$ ipython --no-banner

In [1]: import numpy as np

In [2]: import numpy.linalg as la

In [3]: np.set_printoptions(precision=2, suppress=True, linewidth=120)

In [4]: def rd(a):
   ...:     return np.round(a, 2) + 0
   ...: 

In [5]: F = np.load("dump.npy")

In [6]: print(F)
[[ -3.55   3.24  -4.05  -5.58]
 [-14.96  -2.66   7.23   2.79]
 [ -1.02   8.31  -9.25  -0.52]
 [ -4.84  -2.04   4.6   -5.94]
 [  0.48   3.79  10.05   4.67]]

In [7]: M2 = np.c_[F[:, :1] @ np.array([[3]]), np.array([5, -5, 8, 7, -6])]

In [8]: print(rd(M2))
[[-10.65   5.  ]
 [-44.88  -5.  ]
 [ -3.06   8.  ]
 [-14.52   7.  ]
 [  1.44  -6.  ]]

In [9]: print(la.matrix_rank(np.c_[F, M2]))
5

In [10]: ang = np.radians(60)

In [11]: r_ = np.eye(4)

In [12]: r_[2, 2] = r_[3, 3] = np.cos(ang)

In [13]: r_[2, 3], r_[3, 2] = -np.sin(ang), np.sin(ang)

In [14]: print(rd(r_))
[[ 1.    0.    0.    0.  ]
 [ 0.    1.    0.    0.  ]
 [ 0.    0.    0.5  -0.87]
 [ 0.    0.    0.87  0.5 ]]

In [15]: M2 = F @ r_.T

In [16]: print(np.allclose(F @ F.T, M2 @ M2.T))
True

In [17]: print(rd(la.det(r_)), np.trace(r_))
1.0 3.0

In [18]: print(rd(M2))
[[ -3.55   3.24   2.81  -6.3 ]
 [-14.96  -2.66   1.2    7.66]
 [ -1.02   8.31  -4.17  -8.27]
 [ -4.84  -2.04   7.44   1.01]
 [  0.48   3.79   0.98  11.04]]

In [19]: r0, r1 = F[4], F[0]

In [20]: print(rd(r0 @ r1))
-56.19

In [21]: pr = (r0 @ r1) / (r0 @ r0) * r0

In [22]: print(rd((r1 - pr) @ r0))
0.0

In [23]: t3 = np.stack([F, 5 * F, F[::-1]])

In [24]: print(la.matrix_rank(t3.reshape(3, -1)))
2

In [25]: M = np.load("test17.npy")

In [26]: print(M)
[[ 0  0  0]
 [-4  0  2]
 [ 2  0 -1]
 [-2  0  1]
 [ 6  0 -3]
 [-2  0  1]]

In [27]: Uu, sigma, Vh = la.svd(M)

In [28]: vecs = Vh[:(sigma > 1e-8).sum()]

In [29]: rng = np.random.default_rng(9086)

In [30]: x0 = M[5] + 3 * M[4] + rng.integers(2) * np.eye(3)[1]

In [31]: print(x0)
[16.  1. -8.]

In [32]: print(rd(np.diag(vecs.T @ vecs)))
[0.8 0.  0.2]

In [33]: print(la.matrix_rank(np.vstack([M, x0])))
2

In [34]: rk = la.matrix_rank(M)

In [35]: print(rk)
1

In [36]: N = la.svd(M)[2][rk:].T

In [37]: print(la.matrix_rank(M.T @ M), la.matrix_rank(M @ M.T))
1 1

In [38]: print(rd(N @ N.T))
[[0.2 0.  0.4]
 [0.  1.  0. ]
 [0.4 0.  0.8]]

In [39]: print(np.allclose(M @ N, 0))
True

In [40]: t3 = np.stack([M, -3 * M, M[::-1]])

In [41]: print((t3 @ M.T).shape)
(3, 6, 6)

In [42]: print(la.matrix_rank(t3.reshape(3, -1)))
2

In [43]: print(rd(la.norm(t3, axis=(1, 2))))
[ 8.94 26.83  8.94]

In [44]: print(la.cond(M) > 100)
True

In [45]: print(np.argsort(-la.norm(M, axis=0).round(6), kind="stable")[:3])
[0 2 1]

In [46]: print(la.matrix_rank(M, rtol=0.1))
1

In [47]: feats = np.load("data.npy")

In [48]: print(rd(feats))
[[ 2.15  0.92  0.61  0.76]
 [ 0.92  0.82 -0.23  0.4 ]
 [ 0.61 -0.23  0.75  0.13]
 [ 0.76  0.4   0.13  0.28]]

In [49]: r0, r1 = feats[1], feats[3]

In [50]: print(rd(r0 @ r0))
1.74

In [51]: print(rd(r0 @ r1))
1.12

In [52]: pr = (r0 @ r1) / (r0 @ r0) * r0

In [53]: print(rd(la.norm(r0 + r1) ** 2 + la.norm(r0 - r1) ** 2))
5.15

In [54]: print(la.matrix_rank(np.outer(r0, r1)))
1

In [55]: A = np.loadtxt("out8.csv", delimiter=",")

In [56]: print(A)
[[-0.51  0.2   0.27  0.2 ]
 [-0.14  0.05  0.07  0.05]
 [ 0.99 -0.78 -0.9  -0.78]
 [-0.98  0.66  0.81  0.66]
 [ 0.27 -0.1  -0.14 -0.1 ]
 [ 0.27 -0.1  -0.14 -0.1 ]
 [ 0.51 -0.2  -0.27 -0.2 ]
 [ 0.4  -0.15 -0.21 -0.15]
 [ 0.6  -0.24 -0.34 -0.24]
 [ 0.14 -0.05 -0.07 -0.05]
 [ 0.85 -0.42 -0.56 -0.42]
 [ 0.14 -0.05 -0.07 -0.05]
 [-0.14  0.05  0.07  0.05]
 [-0.85  0.42  0.56  0.42]
 [ 0.95 -0.57 -0.72 -0.57]
 [ 0.85 -0.42 -0.56 -0.42]
 [ 0.    0.    0.    0.  ]
 [-0.69  0.29  0.4   0.29]]

In [57]: print(np.argsort(-la.norm(A, axis=0).round(6), kind="stable")[:3])
[0 2 1]

In [58]: print(la.cond(A) > 100)
True

In [59]: K = np.load("sample14.npy")

In [60]: print(rd(K))
[[ 0.17 -0.17  0.29  0.17]
 [-0.17  0.17 -0.29 -0.17]
 [ 0.29 -0.29  0.48  0.29]
 [ 0.17 -0.17  0.29  0.17]]

In [61]: r0, r1 = K[3], K[0]

In [62]: print(rd(r0 @ r0))
0.17

In [63]: pr = (r0 @ r1) / (r0 @ r0) * r0

In [64]: print((r1 - pr) @ r0)
0.0

In [65]: print(r1 - pr)
[0. 0. 0. 0.]
